$ ipython --no-banner

In [1]: import numpy as np

In [2]: import numpy.linalg as la

In [3]: np.set_printoptions(precision=2, suppress=True, linewidth=140)

In [4]: rd = lambda a: np.round(a, 2) + 0

In [5]: f = np.array([-4, -2, 3, 5, 6, 4])

In [6]: v = np.array([-1, 2, 1, -2, -3, 1, 3])

In [7]: arr = np.outer(f, v)

In [8]: arr
Out[8]: 
array([[  4,  -8,  -4,   8,  12,  -4, -12],
       [  2,  -4,  -2,   4,   6,  -2,  -6],
       [ -3,   6,   3,  -6,  -9,   3,   9],
       [ -5,  10,   5, -10, -15,   5,  15],
       [ -6,  12,   6, -12, -18,   6,  18],
       [ -4,   8,   4,  -8, -12,   4,  12]])

In [9]: # looks like rank 1

In [10]: la.lstsq(arr[:-1].T, arr[-1])[2]
Out[10]: np.int32(1)

In [11]: rd(arr @ la.pinv(arr) @ arr)
Out[11]: 
array([[  4.,  -8.,  -4.,   8.,  12.,  -4., -12.],
       [  2.,  -4.,  -2.,   4.,   6.,  -2.,  -6.],
       [ -3.,   6.,   3.,  -6.,  -9.,   3.,   9.],
       [ -5.,  10.,   5., -10., -15.,   5.,  15.],
       [ -6.,  12.,   6., -12., -18.,   6.,  18.],
       [ -4.,   8.,   4.,  -8., -12.,   4.,  12.]])

In [12]: np.abs(np.diag(la.qr(arr)[1])) > 1e-9
Out[12]: array([ True, False, False, False, False, False])

In [13]: U, sigma, VT = la.svd(arr)

In [14]: evecs = VT[:(sigma > 1e-8).sum()]

In [15]: rng = np.random.default_rng(76)

In [16]: vec = arr[4] + 4 * arr[2] + rng.integers(2) * np.eye(7)[5]

In [17]: vec
Out[17]: array([-18.,  36.,  18., -36., -54.,  19.,  54.])

In [18]: rd(evecs.T @ evecs)
Out[18]: 
array([[ 0.03, -0.07, -0.03,  0.07,  0.1 , -0.03, -0.1 ],
       [-0.07,  0.14,  0.07, -0.14, -0.21,  0.07,  0.21],
       [-0.03,  0.07,  0.03, -0.07, -0.1 ,  0.03,  0.1 ],
       [ 0.07, -0.14, -0.07,  0.14,  0.21, -0.07, -0.21],
       [ 0.1 , -0.21, -0.1 ,  0.21,  0.31, -0.1 , -0.31],
       [-0.03,  0.07,  0.03, -0.07, -0.1 ,  0.03,  0.1 ],
       [-0.1 ,  0.21,  0.1 , -0.21, -0.31,  0.1 ,  0.31]])

In [19]: Y = np.array([[1, -1, -2],
    ...:     [0, 0, -2],
    ...:     [1, -2, 2],
    ...:     [-1, 0, 1],
    ...:     [-1, -1, 0],
    ...:     [2, 0, 1],
    ...:     [-2, -1, 2]])

In [20]: arr @ Y
Out[20]: 
array([[ -4,   4, -20],
       [ -2,   2, -10],
       [  3,  -3,  15],
       [  5,  -5,  25],
       [  6,  -6,  30],
       [  4,  -4,  20]])

In [21]: la.matrix_rank(arr @ Y)
Out[21]: np.int64(1)

In [22]: np.einsum("ij->j", arr)
Out[22]: array([-12,  24,  12, -24, -36,  12,  36])
